% python3 -q
>>> import numpy as np
>>> from numpy import linalg as LA
>>> np.set_printoptions(precision=2, suppress=True, linewidth=140)
>>> def rnd(a):
...     return np.round(a, 2) + 0
... 
>>> W0 = np.loadtxt("a.csv", delimiter=",")
>>> print(rnd(W0))
[[ 1.    0.    0.  ]
 [ 0.    0.97 -0.26]
 [ 0.    0.26  0.97]]
>>> # columns are unit length and at right angles
>>> print(rnd(LA.pinv(W0)))
[[ 1.    0.    0.  ]
 [ 0.    0.97  0.26]
 [ 0.   -0.26  0.97]]
>>> print(rnd(LA.svd(W0, compute_uv=False)))
[1. 1. 1.]
>>> print(rnd(W0.T @ W0))
[[1. 0. 0.]
 [0. 1. 0.]
 [0. 0. 1.]]
>>> M = np.load("mat.npy")
>>> print(M)
[[ 3  3 -2  3]
 [ 3  3 -2  3]
 [-1 -1  1 -1]
 [-2  3 -3 -2]]
>>> left, s, Vt = LA.svd(M)
>>> print(np.argmax(s[:-1] / (s[1:] + 1e-6)) + 1)
3
>>> print(rnd(s))
[8.15 5.05 0.24 0.  ]
>>> other = left[:, :3] @ np.diag(s[:3]) @ Vt[:3]
>>> print(rnd(LA.norm(M - other) / LA.norm(M)))
0.0
>>> print(LA.matrix_rank(M, rtol=0.05))
2
>>> print(LA.cond(M) > 100)
True
>>> print(rnd(LA.norm(M, 2) / LA.norm(M)))
0.85
>>> print(M.sum(axis=1))
[ 7  7 -2 -4]
>>> M[:, 4]
Traceback (most recent call last):
  File "<python-input-21>", line 1, in <module>
    M[:, 4]
    ~^^^^^^
IndexError: index 4 is out of bounds for axis 1 with size 4
>>> print(LA.matrix_rank(M))
3
>>> print(np.unravel_index(np.abs(M).argmax(), M.shape))
(np.int64(0), np.int64(0))
>>> print(M.mean(axis=0))
[ 0.75  2.   -1.5   0.75]
>>> left, s, Vt = LA.svd(M)
>>> evecs = Vt[:(s > 1e-8).sum()]
>>> rng = np.random.default_rng(3162)
>>> x = M[0] + -1 * M[1] + rng.integers(2) * np.eye(4)[3]
>>> print(x)
[0. 0. 0. 0.]
>>> print(np.allclose(evecs.T @ evecs @ x, x))
True
>>> print(rnd(np.diag(evecs.T @ evecs)))
[0.5 1.  1.  0.5]
>>> print(LA.matrix_rank(np.vstack([M, x])))
3
>>> print(rnd(LA.norm(x - evecs.T @ evecs @ x)))
0.0
>>> W = np.array([[0, 1, 1, 0, 2, 1],
...     [0, 2, 1, 2, 0, 2],
...     [1, 1, 1, 0, 1, 2],
...     [2, 2, 1, 1, 2, 0]])
>>> b = np.array([1, 3, 3, 1, 1, 1])
>>> act = np.maximum(M @ W + b, 0)
>>> print((act > 0).mean(axis=0))
[0.5  0.5  0.75 0.75 0.5  0.5 ]
>>> cent = np.array([[2, 2], [-6, 2], [7, -7], [-8, -4], [5, -8], [-5, -4]])
>>> print((act @ cent).round(6).argmax(axis=1))
[0 0 0 1]
>>> print(act @ cent)
[[ -71 -180]
 [ -71 -180]
 [   7   -7]
 [ -40  -20]]
>>> A = np.array([[0, 1, 0, 1], [1, 0, 0, 0], [0, 0, 0, 0], [1, 0, 0, 0]])
>>> left, s, Vt = LA.svd(A)
>>> print(np.argmax(s[:-1] / (s[1:] + 1e-6)) + 1)
2
>>> print(rnd(s))
[1.41 1.41 0.   0.  ]
>>> other = left[:, :2] @ np.diag(s[:2]) @ Vt[:2]
>>> print(rnd(other))
[[0. 1. 0. 1.]
 [1. 0. 0. 0.]
 [0. 0. 0. 0.]
 [1. 0. 0. 0.]]
>>> print(LA.matrix_rank(A, rtol=0.05))
2
>>> print(LA.cond(A) > 100)
True
>>> cov = A.T @ A
>>> print(rnd(LA.eigvalsh(cov)[::-1]))
[2. 2. 0. 0.]
>>> print(cov)
[[2 0 0 0]
 [0 1 0 1]
 [0 0 0 0]
 [0 1 0 1]]
>>> print(np.diag(cov))
[2 1 0 1]
>>> print((A @ A.T).shape)
(4, 4)
>>> print(np.allclose(cov[:-1].T @ LA.lstsq(cov[:-1].T, cov[-1])[0], cov[-1]))
True
>>> print(np.abs(np.diag(LA.qr(cov)[1])) > 1e-9)
[ True  True False False]
>>> print(rnd(cov @ LA.pinv(cov) @ cov))
[[2. 0. 0. 0.]
 [0. 1. 0. 1.]
 [0. 0. 0. 0.]
 [0. 1. 0. 1.]]
>>> print(rnd(A @ LA.pinv(A) @ A))
[[0. 1. 0. 1.]
 [1. 0. 0. 0.]
 [0. 0. 0. 0.]
 [1. 0. 0. 0.]]
>>> print(np.abs(np.diag(LA.qr(A)[1])) > 1e-9)
[ True  True False False]
>>> print(LA.lstsq(A[:-1].T, A[-1])[2])
2
>>> m1 = np.load("case0.npy")
>>> print(m1)
[[ 1 -5 -4  5]
 [-5  1 -5 -4]
 [-4 -5  1 -5]
 [ 5 -4 -5  1]]
>>> # equal to its transpose
>>> w, evecs = LA.eig(m1)
>>> print(rnd(w))
[-9.3 -4.1 11.3  6.1]
>>> print(rnd(np.sort(LA.eigvals(LA.inv(m1)))))
[-0.24 -0.11  0.09  0.16]
>>> print(rnd(m1 @ evecs[:, 0] - w[0] * evecs[:, 0]))
[0. 0. 0. 0.]
>>> print(rnd(np.sort(LA.eigvals(m1.T))))
[-9.3 -4.1  6.1 11.3]
>>> K = np.eye(2, dtype=int)[rng.permutation(2)] * np.array([2, 8])
>>> print(K)
[[2 0]
 [0 8]]
>>> # equal to its transpose
>>> other = K / np.sqrt((K ** 2).mean(axis=1, keepdims=True))
>>> print(rnd(other[1]))
[0.   1.41]
>>> print(LA.matrix_rank(other) == LA.matrix_rank(K))
True
>>> print(LA.matrix_rank(K - K.mean(axis=1, keepdims=True)))
1
>>> data = np.array([[-2.0, 0.0, 0.0, 0.0],
...     [0.0, -2.0, 0.0, -3.0],
...     [0.0, 0.0, -2.0, 0.0],
...     [0.0, -3.0, 0.0, -2.0]])
>>> w, evecs = LA.eigh(data)
>>> print(rnd(evecs.T @ evecs))
[[1. 0. 0. 0.]
 [0. 1. 0. 0.]
 [0. 0. 1. 0.]
 [0. 0. 0. 1.]]
>>> print(rnd(LA.eigvalsh(data + -2 * np.eye(4))))
[-7. -4. -4. -1.]
>>> print(rnd(np.abs(evecs[:, -1])))
[0.   0.71 0.   0.71]
>>> print(rnd(evecs @ np.diag(w) @ evecs.T))
[[-2.  0.  0.  0.]
 [ 0. -2.  0. -3.]
 [ 0.  0. -2.  0.]
 [ 0. -3.  0. -2.]]
>>> print(np.unique(w.round(6) + 0, return_counts=True)[1])
[1 2 1]
>>> q = data.astype(float).copy()
>>> for j in range(4):
...     q[:, j] -= q[:, :j] @ (q[:, :j].T @ q[:, j])
...     q[:, j] /= LA.norm(q[:, j])
... 
>>> print(rnd(q.T @ data))
[[2.   0.   0.   0.  ]
 [0.   3.61 0.   3.33]
 [0.   0.   2.   0.  ]
 [0.   0.   0.   1.39]]
>>> print(rnd(q.T @ q))
[[1. 0. 0. 0.]
 [0. 1. 0. 0.]
 [0. 0. 1. 0.]
 [0. 0. 0. 1.]]
>>> print(rnd(q))
[[-1.    0.    0.    0.  ]
 [ 0.   -0.55  0.   -0.83]
 [ 0.    0.   -1.    0.  ]
 [ 0.   -0.83  0.    0.55]]
>>> w, evecs = LA.eigh(q)
>>> print(rnd(LA.eigvalsh(q @ q)))
[1. 1. 1. 1.]
>>> print(rnd(evecs.T @ q @ evecs))
[[-1.  0.  0.  0.]
 [ 0. -1.  0.  0.]
 [ 0.  0. -1.  0.]
 [ 0.  0.  0.  1.]]
>>> print(rnd(np.abs(evecs[:, -1])))
[0.   0.47 0.   0.88]
>>> print(rnd(LA.eigvalsh(q + -1 * np.eye(4))))
[-2. -2. -2.  0.]
>>> print(np.unique(w.round(6) + 0, return_counts=True)[1])
[3 1]
>>> print(w.sum(), np.trace(q))
-2.0 -2.0
>>> q, Rm = LA.qr(data)
>>> print(np.allclose(Rm.T @ Rm, data.T @ data))
True
>>> print(abs(Rm[0, 0]), rnd(LA.norm(data[:, 0])))
2.0 2.0
>>> w, evecs = LA.eig(data)
>>> print(rnd(np.prod(w)))
-20.0
>>> print(rnd(np.sort(LA.eigvals(data @ data))))
[ 1.  4.  4. 25.]
>>> F = np.load("sample13.npy")
>>> print(F)
[[-7 -9 -4]
 [ 0 -8  2]
 [ 0  0  9]]
>>> # triangular
>>> f, g = F[2], F[0]
>>> print(f @ f)
81
>>> pr = (f @ g) / (f @ f) * f
>>> print(g - pr)
[-7. -9.  0.]
>>> print(pr)
[-0. -0. -4.]
>>> print(rnd(LA.norm(f + g) ** 2 + LA.norm(f - g) ** 2))
454.0
>>> print(LA.matrix_rank(F - F[0, 0] * np.eye(3)))
2
>>> print(F @ F)
[[ 49 135 -26]
 [  0  64   2]
 [  0   0  81]]
>>> print(np.prod(np.diag(F)), rnd(LA.det(F)))
504 504.0
>>> print(LA.matrix_power(F - np.diag(np.diag(F)), 3))
[[0 0 0]
 [0 0 0]
 [0 0 0]]
>>> print([int(LA.matrix_rank(LA.matrix_power(F, p))) for p in range(1, 4)])
[3, 3, 3]
>>> other = F[0, 0] * F[1:] - np.outer(F[1:, 0], F[0])
>>> print(other)
[[  0  56 -14]
 [  0   0 -63]]
>>> print(F[:, 0] / F[0, 0])
[ 1. -0. -0.]
>>> w, evecs = LA.eig(F)
>>> print(np.prod(w))
504.0
>>> print(F @ evecs[:, 0] - w[0] * evecs[:, 0])
[0. 0. 0.]
>>> print(rnd(np.sort(LA.eigvals(F.T))))
[-8. -7.  9.]
>>> X = np.eye(3, dtype=int)[rng.permutation(3)]
>>> print(X)
[[0 1 0]
 [1 0 0]
 [0 0 1]]
>>> x = np.array([-2, 1, -1])
>>> print(X.T @ (X @ x))
[-2  1 -1]
>>> print(rnd(LA.det(X)))
-1.0
>>> print(rnd(LA.norm(x)), rnd(LA.norm(X @ x)))
2.45 2.45
